$ ipython --no-banner

In [1]: import numpy as np

In [2]: from numpy import linalg as LA

In [3]: np.set_printoptions(precision=2, suppress=True, linewidth=160, floatmode="fixed")

In [4]: A2 = np.array([[-8], [-9], [-6], [-5], [-6], [-9], [-4], [-3], [-2], [-9]])

In [5]: C = np.array([[1, 2, 1, 0, 0]])

In [6]: rng = np.random.default_rng(584)

In [7]: A = A2 @ C + 0.1 * rng.normal(size=(10, 5))

In [8]: print(A)
[[ -8.04 -16.12  -8.11   0.16   0.04]
 [ -8.93 -18.06  -9.20   0.12   0.06]
 [ -6.14 -12.07  -5.81  -0.03   0.04]
 [ -4.98 -10.03  -4.98  -0.10  -0.04]
 [ -5.91 -11.91  -5.90  -0.03  -0.13]
 [ -8.94 -18.33  -8.91  -0.14   0.21]
 [ -4.05  -7.89  -4.00  -0.17   0.02]
 [ -3.04  -6.07  -3.26  -0.07  -0.23]
 [ -2.04  -3.95  -2.23   0.01   0.08]
 [ -9.00 -17.94  -8.85  -0.01  -0.05]]

In [9]: dist = LA.norm(A[:, None] - A[None], axis=-1)

In [10]: print(np.unravel_index(dist.round(6).argmax(), dist.shape))
(np.int64(5), np.int64(8))

In [11]: print(dist[:5, :5])
[[0.00 2.40 5.04 7.51 5.22]
 [2.40 0.00 7.44 9.90 7.61]
 [5.04 7.44 0.00 2.49 0.33]
 [7.51 9.90 2.49 0.00 2.29]
 [5.22 7.61 0.33 2.29 0.00]]

In [12]: print((dist + 1e9 * np.eye(10)).round(6).argmin(axis=1))
[9 9 4 4 2 9 7 6 7 1]

In [13]: print(dist[5])
[ 2.54  0.50  7.53 10.00  7.72  0.00 12.53 14.73 17.30  0.49]

In [14]: idx = A[:, 3] > np.median(A[:, 3])

In [15]: u = A[idx].mean(axis=0) - A[~idx].mean(axis=0)

In [16]: print((((A - A.mean(axis=0)) @ u > 0) == idx).mean())
0.7

In [17]: print(np.argsort(-np.abs(u).round(6), kind="stable"))
[1 2 0 3 4]
